In [1]: import numpy as np

In [2]: import numpy.linalg as la

In [3]: np.set_printoptions(precision=2, suppress=True, linewidth=120)

In [4]: other = np.array([[1, 0, 1], [2, 1, 2]])

In [5]: arr = other.T @ other

In [6]: arr
Out[6]: 
array([[5, 2, 5],
       [2, 1, 2],
       [5, 2, 5]])

In [7]: Uu, sigma, VT = la.svd(arr)

In [8]: evecs = VT[:(sigma > 1e-8).sum()]

In [9]: rng = np.random.default_rng(461)

In [10]: x0 = arr[0] + 5 * arr[1] + rng.integers(2) * np.eye(3)[1]

In [11]: x0
Out[11]: array([15.,  8., 15.])

In [12]: np.diag(evecs.T @ evecs)
Out[12]: array([0.5, 1. , 0.5])

In [13]: other = np.array([[-5, 5], [-5, -1]])

In [14]: M = other - other.T

In [15]: M
Out[15]: 
array([[  0,  10],
       [-10,   0]])

In [16]: x0 = np.array([1, 2])

In [17]: la.eigvals(M).real
Out[17]: array([0., 0.])

In [18]: la.svd(M, compute_uv=False)
Out[18]: array([10., 10.])

In [19]: x0 @ M @ x0
Out[19]: np.int64(0)

In [20]: Q = la.solve(np.eye(2) - M, np.eye(2) + M)

In [21]: round(float(la.det(Q)), 2)
Out[21]: 1.0

In [22]: feats = np.load("sample14.npy")

In [23]: print(feats)
[[ 2  0 -2  0]
 [ 1 -2  0  2]
 [ 0  0  0 -3]]

In [24]: W = np.array([[-5, 3, -2, 1], [3, 1, 3, 3], [3, -4, -4, 4], [4, 2, -2, -3]])

In [25]: b = np.array([1, 1, -1, -1])

In [26]: H = np.maximum(feats @ W + b, 0)

In [27]: H
Out[27]: 
array([[ 0, 15,  3,  0],
       [ 0,  6,  0,  0],
       [ 0,  0,  5,  8]])

In [28]: (H > 0).mean(axis=0)
Out[28]: array([0.  , 0.67, 0.67, 0.33])

In [29]: W2 = np.array([[2, 1], [2, 0], [2, 1], [1, 1]])

In [30]: (H @ W2).round(6).argmax(axis=1)
Out[30]: array([0, 0, 0])

In [31]: W @ W2
Out[31]: 
array([[-7, -6],
       [17,  9],
       [-6,  3],
       [ 5, -1]])

In [32]: x0 = np.array([-1, 2, -3, -4])

In [33]: np.sign((feats @ x0).round(6))
Out[33]: array([ 1, -1,  1])

In [34]: (feats @ x0).argmax()
Out[34]: np.int64(2)

In [35]: print((feats * x0).sum(axis=1))
[  4 -13  12]

In [36]: la.norm(feats @ x0) <= la.norm(feats, 2) * la.norm(x0) + 1e-9
Out[36]: np.True_

In [37]: feats @ (2 * x0)
Out[37]: array([  8, -26,  24])

In [38]: Uu, sigma, VT = la.svd(feats, full_matrices=False)

In [39]: np.allclose(Uu * sigma @ VT, feats)
Out[39]: True

In [40]: np.cumsum(sigma ** 2) / np.sum(sigma ** 2)
Out[40]: array([0.59, 0.9 , 1.  ])

In [41]: np.round(Uu.T @ feats @ VT.T, 2) + 0
Out[41]: 
array([[3.91, 0.  , 0.  ],
       [0.  , 2.85, 0.  ],
       [0.  , 0.  , 1.62]])

In [42]: np.abs(Uu[:, 0]).round(6).argmax()
Out[42]: np.int64(1)

In [43]: Uu.shape, sigma.shape, VT.shape
Out[43]: ((3, 3), (3,), (3, 4))

In [44]: def softmax(z):
    ...:     e = np.exp(z - z.max(axis=-1, keepdims=True))
    ...:     return e / e.sum(axis=-1, keepdims=True)
    ...: 

In [45]: np.round(softmax(10 * feats[2]), 2) + 0
Out[45]: array([0.33, 0.33, 0.33, 0.  ])

In [46]: softmax(feats[2] + 4)
Out[46]: array([0.33, 0.33, 0.33, 0.02])

In [47]: print(softmax(feats[2]))
[0.33 0.33 0.33 0.02]

In [48]: S = feats @ feats.T / np.sqrt(4)

In [49]: np.round(softmax(S + np.triu(np.full(S.shape, -np.inf), 1)), 2) + 0
Out[49]: 
array([[1.  , 0.  , 0.  ],
       [0.03, 0.97, 0.  ],
       [0.01, 0.  , 0.99]])

In [50]: softmax(S).round(6).argmax(axis=1)
Out[50]: array([0, 1, 2])

In [51]: np.round(softmax(S)[2] @ feats, 2) + 0
Out[51]: array([ 0.02,  0.  , -0.02, -2.96])

In [52]: F = np.loadtxt("case8.csv", delimiter=",")

In [53]: F
Out[53]: 
array([[-2., -1.,  2.],
       [-1., -2., -1.],
       [ 2., -1., -2.]])

In [54]: np.round(softmax(10 * F[1]), 2) + 0
Out[54]: array([0.5, 0. , 0.5])

In [55]: S = F @ F.T / np.sqrt(3)

In [56]: np.round(softmax(S), 2) + 0
Out[56]: 
array([[0.98, 0.02, 0.  ],
       [0.08, 0.83, 0.08],
       [0.  , 0.02, 0.98]])

In [57]: other = F[0, 0] * F[1:] - np.outer(F[1:, 0], F[0])

In [58]: other
Out[58]: 
array([[0., 3., 4.],
       [0., 4., 0.]])

In [59]: F[:, 0] / F[0, 0]
Out[59]: array([ 1. ,  0.5, -1. ])

In [60]: other = np.array([[-3, 1, -6], [1, -2, 3]])

In [61]: W2 = np.kron(other, F)

In [62]: round(la.norm(W2, 2), 2), round(la.norm(other, 2) * la.norm(F, 2), 2)
Out[62]: (np.float64(30.47), np.float64(30.47))

In [63]: la.matrix_rank(W2)
Out[63]: np.int64(6)
